% python3 -q
>>> import numpy as np
>>> from numpy import linalg as LA
>>> np.set_printoptions(precision=1, suppress=True, linewidth=100, sign=" ")
>>> A = np.load("x.npy")
>>> A
array([[ 0.8, -1.3,  3.4],
       [-3.2, -2.4,  1.5],
       [-1.2, -0.4, -2. ],
       [-2. , -0.8,  2.9],
       [ 0.2, -1. ,  2.8],
       [-2.4,  0.5,  0.5],
       [ 4. , -2.7,  2.5],
       [ 0.5,  0.5,  1.2],
       [ 0.3, -3.1, -2.4],
       [-2.7, -1.1, -3.6],
       [ 0.5,  1.5, -3.1],
       [-4.9,  0. ,  2.8],
       [ 3.5,  0.6, -1.4],
       [ 2.2, -0.4, -4.2],
       [-0.7,  1.6, -2.7],
       [-1.6,  1.3, -0.1],
       [-3.5,  0.2, -3. ],
       [-0.5,  0.9, -2.2],
       [-2.3,  0. , -0.4],
       [ 1.9,  0.3,  0.2],
       [ 2.1,  2.8, -3.3],
       [-1.4,  1.5, -2.7],
       [-3.9, -0.6, -0.5],
       [-0.1, -2.3, -1.2],
       [-1.5, -0.3,  0.2],
       [ 2.9,  1.9,  2.3],
       [ 4.2, -0.8, -0.7],
       [-5.5,  0.4, -0.1],
       [ 1. , -1.7, -3.9],
       [-3.5,  1.9, -1.7],
       [ 2.7, -1.7,  0.4],
       [ 0.8, -0.7, -3.7]])
>>> B = A / np.sqrt((A ** 2).mean(axis=1, keepdims=True))
>>> LA.matrix_rank(A - A.mean(axis=1, keepdims=True))
np.int64(2)
>>> LA.norm(B, axis=1)
array([ 1.7,  1.7,  1.7,  1.7,  1.7,  1.7,  1.7,  1.7,  1.7,  1.7,  1.7,  1.7,  1.7,  1.7,  1.7,
        1.7,  1.7,  1.7,  1.7,  1.7,  1.7,  1.7,  1.7,  1.7,  1.7,  1.7,  1.7,  1.7,  1.7,  1.7,
        1.7,  1.7])
>>> P = A @ LA.solve(A.T @ A, A.T)
>>> np.round(LA.eigvalsh(P), 1) + 0
array([ 0.,  0.,  0.,  0.,  0.,  0.,  0.,  0.,  0.,  0.,  0.,  0.,  0.,  0.,  0.,  0.,  0.,  0.,
        0.,  0.,  0.,  0.,  0.,  0.,  0.,  0.,  0.,  0.,  0.,  1.,  1.,  1.])
>>> rng = np.random.default_rng(66)
>>> idx = rng.permutation(3)
>>> B = A[:, idx] * rng.choice([-1, 1], 3)
>>> B
array([[-0.8, -1.3,  3.4],
       [ 3.2, -2.4,  1.5],
       [ 1.2, -0.4, -2. ],
       [ 2. , -0.8,  2.9],
       [-0.2, -1. ,  2.8],
       [ 2.4,  0.5,  0.5],
       [-4. , -2.7,  2.5],
       [-0.5,  0.5,  1.2],
       [-0.3, -3.1, -2.4],
       [ 2.7, -1.1, -3.6],
       [-0.5,  1.5, -3.1],
       [ 4.9,  0. ,  2.8],
       [-3.5,  0.6, -1.4],
       [-2.2, -0.4, -4.2],
       [ 0.7,  1.6, -2.7],
       [ 1.6,  1.3, -0.1],
       [ 3.5,  0.2, -3. ],
       [ 0.5,  0.9, -2.2],
       [ 2.3,  0. , -0.4],
       [-1.9,  0.3,  0.2],
       [-2.1,  2.8, -3.3],
       [ 1.4,  1.5, -2.7],
       [ 3.9, -0.6, -0.5],
       [ 0.1, -2.3, -1.2],
       [ 1.5, -0.3,  0.2],
       [-2.9,  1.9,  2.3],
       [-4.2, -0.8, -0.7],
       [ 5.5,  0.4, -0.1],
       [-1. , -1.7, -3.9],
       [ 3.5,  1.9, -1.7],
       [-2.7, -1.7,  0.4],
       [-0.8, -0.7, -3.7]])
>>> Uu, _, vt = LA.svd(A.T @ B)
>>> np.round(LA.lstsq(A, B)[0], 1) + 0
array([[-1.,  0.,  0.],
       [ 0.,  1.,  0.],
       [ 0.,  0.,  1.]])
>>> np.round(Uu @ vt, 1) + 0
array([[-1.,  0.,  0.],
       [ 0.,  1.,  0.],
       [ 0.,  0.,  1.]])
>>> cen = B - B.mean(axis=0)
>>> Uu, s, vt = LA.svd(cen, full_matrices=False)
>>> vt[0] * np.sign(vt[0, np.abs(vt[0]).argmax()])
array([ 1. ,  0.1,  0.1])
>>> s ** 2 / (s ** 2).sum()
array([ 0.5,  0.4,  0.1])
>>> s
array([ 14.5,  12.9,   7.7])
>>> np.round((s ** 2).sum() ** 2 / (s ** 4).sum(), 1)
np.float64(2.5)
>>> LA.matrix_rank(cen)
np.int64(3)
>>> Uu, s, vt = LA.svd(A, full_matrices=False)
>>> (s > 1e-8).sum()
np.int64(3)
>>> np.round(Uu.T @ Uu, 1) + 0
array([[ 1.,  0.,  0.],
       [ 0.,  1.,  0.],
       [ 0.,  0.,  1.]])
>>> np.allclose(Uu * s @ vt, A)
True
>>> np.round(np.sqrt((s ** 2).sum()), 1), np.round(LA.norm(A), 1)
(np.float64(21.3), np.float64(21.3))
>>> Uu.shape, s.shape, vt.shape
((32, 3), (3,), (3, 3))
>>> s / s[0]
array([ 1. ,  0.9,  0.5])
>>> np.round(Uu.T @ A @ vt.T, 1) + 0
array([[ 14.6,   0. ,   0. ],
       [  0. ,  13.4,   0. ],
       [  0. ,   0. ,   7.9]])
>>> B = np.array([[-0.8], [0.2], [-2.2], [-0.3], [-2.5], [0.1], [0.8]])
>>> basis = np.array([[0.7, 0.0, 0.1, -0.9]])
>>> mat = B @ basis
>>> mat.round(1) + 0
array([[-0.6,  0. , -0.1,  0.7],
       [ 0.1,  0. ,  0. , -0.2],
       [-1.5,  0. , -0.2,  2. ],
       [-0.2,  0. ,  0. ,  0.3],
       [-1.8,  0. , -0.2,  2.2],
       [ 0.1,  0. ,  0. , -0.1],
       [ 0.6,  0. ,  0.1, -0.7]])
>>> Uu, s, vt = LA.svd(mat)
>>> np.argmax(s[:-1] / (s[1:] + 1e-6)) + 1
np.int64(1)
>>> s.round(1) + 0
array([ 4.,  0.,  0.,  0.])
>>> B = Uu[:, :1] @ np.diag(s[:1]) @ vt[:1]
>>> np.round(np.abs(mat - B).max(), 1)
np.float64(0.0)
>>> LA.matrix_rank(B)
np.int64(1)
>>> LA.lstsq(mat[:-1].T, mat[-1])[2]
np.int32(1)
>>> np.unique(mat.round(6), axis=0).shape
(7, 4)
>>> m1 = np.loadtxt("case10.csv", delimiter=",")
>>> m1
array([[ 1.9, -2.1,  3. ,  0.3,  0.5,  0.2],
       [-1.3,  4. ,  1.9,  3.3, -0.4,  0.7],
       [ 0.6,  0.6, -1.6,  4.3, -1. ,  0.8],
       [-0.1, -3.5, -0.6, 10.3,  0.7,  2. ],
       [-1. , -5.1,  0.6, -6.3, -1.1, -0.5],
       [-0.3,  3.8,  0.6, 10.3,  0.9, -0.5],
       [-1.2,  2.9,  1.1,  6. ,  0.2,  1.2],
       [ 2.2, -6.4, -0.7, 11.9,  1.1, -0.2],
       [-0.5, -1. ,  0.5, -3. ,  0.2, -0.3],
       [-3.7, -2.9,  1. , -3. , -0.2, -0.4],
       [ 0.1,  3.3,  1.5,  8.2,  0.6, -1. ],
       [ 0.6,  2. ,  3.3,  7.9,  0.1, -0.4],
       [ 1.5, -3.5,  0.2,  1.4, -0.5, -1.8],
       [-0.5,  4.5, -2.1,  6.4, -0.2, -0.4],
       [-2.3,  4.5, -2.9,  4.6, -0.2, -0.5],
       [-1.4, -3.6, -5.3, -0.6,  0.2,  1. ],
       [ 2.5, -1.8,  3.4,  1.2, -0.1,  0.2],
       [-0.7,  1.3,  4.3, -0.4, -0.2,  0.2],
       [-2.1,  1.7,  4.1, -1. ,  0.2,  0.4],
       [-1.5, -1.7,  3.1, -3.3, -0.5, -1.6],
       [ 0.7, -0.2, -1.1,  1.6,  0.5,  0.8],
       [-0.7, -2.9, -2.2, -2.8, -1.3, -0.2]])
>>> def softmax(z):
...     e = np.exp(z - z.max(axis=-1, keepdims=True))
...     return e / e.sum(axis=-1, keepdims=True)
... 
>>> np.round(softmax(m1[1] + 3), 1) + 0
array([ 0. ,  0.6,  0.1,  0.3,  0. ,  0. ])
>>> softmax(m1).sum(axis=1)
array([ 1.,  1.,  1.,  1.,  1.,  1.,  1.,  1.,  1.,  1.,  1.,  1.,  1.,  1.,  1.,  1.,  1.,  1.,
        1.,  1.,  1.,  1.])
>>> scores = m1 @ m1.T / np.sqrt(6)
>>> softmax(scores).round(6).argmax(axis=1)
array([  7,   5,   7,   7,   4,   5,   5,   7,   4,   4,   5,   5,   7,   5,   5,  15,   7,  18,
        18,   4,   7,   4])
>>> Q, R = LA.qr(m1)
>>> Q @ R
array([[ 1.9, -2.1,  3. ,  0.3,  0.5,  0.2],
       [-1.3,  4. ,  1.9,  3.3, -0.4,  0.7],
       [ 0.6,  0.6, -1.6,  4.3, -1. ,  0.8],
       [-0.1, -3.5, -0.6, 10.3,  0.7,  2. ],
       [-1. , -5.1,  0.6, -6.3, -1.1, -0.5],
       [-0.3,  3.8,  0.6, 10.3,  0.9, -0.5],
       [-1.2,  2.9,  1.1,  6. ,  0.2,  1.2],
       [ 2.2, -6.4, -0.7, 11.9,  1.1, -0.2],
       [-0.5, -1. ,  0.5, -3. ,  0.2, -0.3],
       [-3.7, -2.9,  1. , -3. , -0.2, -0.4],
       [ 0.1,  3.3,  1.5,  8.2,  0.6, -1. ],
       [ 0.6,  2. ,  3.3,  7.9,  0.1, -0.4],
       [ 1.5, -3.5,  0.2,  1.4, -0.5, -1.8],
       [-0.5,  4.5, -2.1,  6.4, -0.2, -0.4],
       [-2.3,  4.5, -2.9,  4.6, -0.2, -0.5],
       [-1.4, -3.6, -5.3, -0.6,  0.2,  1. ],
       [ 2.5, -1.8,  3.4,  1.2, -0.1,  0.2],
       [-0.7,  1.3,  4.3, -0.4, -0.2,  0.2],
       [-2.1,  1.7,  4.1, -1. ,  0.2,  0.4],
       [-1.5, -1.7,  3.1, -3.3, -0.5, -1.6],
       [ 0.7, -0.2, -1.1,  1.6,  0.5,  0.8],
       [-0.7, -2.9, -2.2, -2.8, -1.3, -0.2]])
>>> R.round(1) + 0
array([[ -7.2,   3.7,  -0.7,  -5.7,  -0.8,   0. ],
       [  0. , -14.8,  -1.6,  -8.3,  -0.4,  -0.1],
       [  0. ,   0. ,  11.5,  -1.7,   0.1,  -0.8],
       [  0. ,   0. ,   0. , -24.3,  -1.4,  -0.7],
       [  0. ,   0. ,   0. ,   0. ,   2.4,   0.8],
       [  0. ,   0. ,   0. ,   0. ,   0. ,   3.9]])
>>> np.round(Q.T @ Q, 1) + 0
array([[ 1.,  0.,  0.,  0.,  0.,  0.],
       [ 0.,  1.,  0.,  0.,  0.,  0.],
       [ 0.,  0.,  1.,  0.,  0.,  0.],
       [ 0.,  0.,  0.,  1.,  0.,  0.],
       [ 0.,  0.,  0.,  0.,  1.,  0.],
       [ 0.,  0.,  0.,  0.,  0.,  1.]])
>>> np.allclose(R.T @ R, m1.T @ m1)
True
>>> basis = m1[[16, 5]].astype(float)
>>> for _ in range(7):
...     idx = LA.norm(m1[:, None] - basis, axis=-1).argmin(axis=1)
...     basis = np.array([m1[idx == j].mean(axis=0) for j in range(2)])
... 
>>> idx
array([ 0,  1,  1,  1,  0,  1,  1,  1,  0,  0,  1,  1,  0,  1,  1,  0,  0,  0,  0,  0,  0,  0])
>>> np.bincount(idx)
array([ 12,  10])
>>> P = m1 @ LA.solve(m1.T @ m1, m1.T)
>>> round(float(np.trace(P)), 1)
6.0
>>> np.diag(P)
array([ 0.2,  0.2,  0.4,  0.5,  0.3,  0.3,  0.2,  0.6,  0.1,  0.4,  0.2,  0.2,  0.3,  0.2,  0.3,
        0.3,  0.2,  0.2,  0.3,  0.3,  0.1,  0.3])
>>> LA.matrix_rank(np.eye(22) - P)
np.int64(16)
>>> np.allclose(P @ P, P)
True
>>> feats = np.array([[0, 1, 0], [1, 0, 1], [0, 1, 0]])
>>> cen = m1 - m1.mean(axis=0)
>>> Uu, s, vt = LA.svd(cen, full_matrices=False)
>>> np.searchsorted(np.cumsum(s ** 2) / (s ** 2).sum(), 0.9) + 1
np.int64(3)
>>> np.round(s ** 2 / (s ** 2).sum(), 1) + 0
array([ 0.6,  0.2,  0.1,  0. ,  0. ,  0. ])
>>> np.round(np.abs(vt[-1]), 1) + 0
array([ 0. ,  0. ,  0.1,  0.1,  1. ,  0.1])
>>> np.allclose(feats, feats.T)
True
>>> feats @ feats
array([[ 1,  0,  1],
       [ 0,  2,  0],
       [ 1,  0,  1]])
>>> np.round(np.sort(np.abs(LA.eigvals(feats))), 1) + 0
array([ 0. ,  1.4,  1.4])
>>> np.allclose(feats @ feats.T, feats.T @ feats)
True
>>> (feats - feats.T) / 2
array([[ 0.,  0.,  0.],
       [ 0.,  0.,  0.],
       [ 0.,  0.,  0.]])
>>> round(float(LA.det(feats)), 1)
0.0
>>> np.trace(feats)
np.int64(0)
>>> (feats + feats.T) / 2
array([[ 0.,  1.,  0.],
       [ 1.,  0.,  1.],
       [ 0.,  1.,  0.]])
>>> feats @ feats
array([[ 1,  0,  1],
       [ 0,  2,  0],
       [ 1,  0,  1]])
>>> Lm = np.diag(feats.sum(axis=1)) - feats
>>> round(LA.det(Lm[1:, 1:]))
1
>>> (LA.eigvalsh(Lm) < 1e-8).sum()
np.int64(1)
>>> LA.matrix_rank(Lm)
np.int64(2)
>>> round(float(LA.norm(feats, 2) / LA.norm(feats)), 1)
0.7
>>> np.argsort(-LA.norm(feats, axis=0).round(6), kind="stable")[:3]
array([ 1,  0,  2])
>>> LA.cond(feats) > 100
np.True_
>>> M = np.loadtxt("data.csv", delimiter=",")
>>> M
array([[ 1., -1., -1.,  1.,  1., -1., -1.,  1.],
       [ 1., -1.,  1., -1., -1.,  1., -1.,  1.],
       [ 1.,  1.,  1.,  1., -1., -1., -1., -1.],
       [ 1., -1.,  1., -1.,  1., -1.,  1., -1.],
       [ 1.,  1.,  1.,  1.,  1.,  1.,  1.,  1.],
       [ 1.,  1., -1., -1.,  1.,  1., -1., -1.]])
>>> LA.svd(M, compute_uv=False)
array([ 2.8,  2.8,  2.8,  2.8,  2.8,  2.8])
>>> M.mean(axis=0)
array([ 1. ,  0. ,  0.3,  0. ,  0.3,  0. , -0.3,  0. ])
>>> np.abs(M).max()
np.float64(1.0)
>>> M.shape
(6, 8)
>>> np.count_nonzero(M)
np.int64(48)
>>> M.sum(axis=1)
array([ 0.,  0.,  0.,  0.,  8.,  0.])
>>> th = np.radians(36)
>>> R = np.eye(8)
>>> R[3, 3] = R[7, 7] = np.cos(th)
>>> R[3, 7], R[7, 3] = -np.sin(th), np.sin(th)
>>> R
array([[ 1. ,  0. ,  0. ,  0. ,  0. ,  0. ,  0. ,  0. ],
       [ 0. ,  1. ,  0. ,  0. ,  0. ,  0. ,  0. ,  0. ],
       [ 0. ,  0. ,  1. ,  0. ,  0. ,  0. ,  0. ,  0. ],
       [ 0. ,  0. ,  0. ,  0.8,  0. ,  0. ,  0. , -0.6],
       [ 0. ,  0. ,  0. ,  0. ,  1. ,  0. ,  0. ,  0. ],
       [ 0. ,  0. ,  0. ,  0. ,  0. ,  1. ,  0. ,  0. ],
       [ 0. ,  0. ,  0. ,  0. ,  0. ,  0. ,  1. ,  0. ],
       [ 0. ,  0. ,  0. ,  0.6,  0. ,  0. ,  0. ,  0.8]])
>>> B = M @ R.T
>>> np.round(LA.det(R), 1), round(float(np.trace(R)), 1)
(np.float64(1.0), 7.6)
>>> np.allclose(M @ M.T, B @ B.T)
True
>>> np.abs(B - M).max(axis=0)
array([ 0. ,  0. ,  0. ,  0.8,  0. ,  0. ,  0. ,  0.8])
>>> LA.svd(M, compute_uv=False), LA.svd(B, compute_uv=False)
(array([ 2.8,  2.8,  2.8,  2.8,  2.8,  2.8]), array([ 2.8,  2.8,  2.8,  2.8,  2.8,  2.8]))
>>> B = R / LA.norm(R, axis=1, keepdims=True)
>>> cov = B @ B.T
>>> (np.abs(cov) > 0.9).astype(int)
array([[ 1,  0,  0,  0,  0,  0,  0,  0],
       [ 0,  1,  0,  0,  0,  0,  0,  0],
       [ 0,  0,  1,  0,  0,  0,  0,  0],
       [ 0,  0,  0,  1,  0,  0,  0,  0],
       [ 0,  0,  0,  0,  1,  0,  0,  0],
       [ 0,  0,  0,  0,  0,  1,  0,  0],
       [ 0,  0,  0,  0,  0,  0,  1,  0],
       [ 0,  0,  0,  0,  0,  0,  0,  1]])
>>> (cov - 2 * np.eye(8)).round(6).argmax(axis=1)
array([ 1,  0,  0,  0,  0,  0,  0,  0])
>>> x = np.array([-3, -2, -3, 2, 0, 5, 0, 3])
>>> np.sign((M @ x).round(6))
array([ 1.,  1., -1., -1.,  1., -1.])
>>> (M * x).sum(axis=1)
array([  2.,   2., -14., -14.,   2.,  -2.])
>>> np.einsum("ij,j->i", M, x)
array([  2.,   2., -14., -14.,   2.,  -2.])
>>> LA.norm(M @ x) <= LA.norm(M, 2) * LA.norm(x) + 1e-9
np.True_
>>> M @ np.ones(8)
array([ 0.,  0.,  0.,  0.,  8.,  0.])
>>> J = np.loadtxt("w.csv", delimiter=",")
>>> J
array([[ 1.8, -3.1, -0.8],
       [-0.8,  1.7,  0.6],
       [-2.2,  6.1,  1.5],
       [ 0.4, -1.6, -0.3],
       [ 1.4, -2.9, -0.8],
       [ 2.5, -4.9, -0.3],
       [ 0.1,  0.2,  0. ],
       [ 2.7, -6. , -0.8],
       [-1.9,  6.6,  0.9],
       [ 2.6, -6.3, -1.3],
       [-3.2,  8.2,  1.3],
       [ 1.7, -6.8, -1.6],
       [-2.4,  6.2,  0.7]])
>>> cen = J - J.mean(axis=0)
>>> vecs = LA.svd(cen)[2][:1]
>>> B = cen - cen @ vecs.T @ vecs
>>> np.round(LA.norm(B) / LA.norm(cen), 1)
np.float64(0.1)
>>> B.std(axis=0)
array([ 0.4,  0.1,  0.3])
>>> (cen @ vecs.T).std(axis=0)
array([ 5.7])
>>> np.round(np.diag(vecs.T @ vecs), 1) + 0
array([ 0.1,  0.9,  0. ])
>>> LA.norm(B, axis=1).round(6).argmax()
np.int64(11)
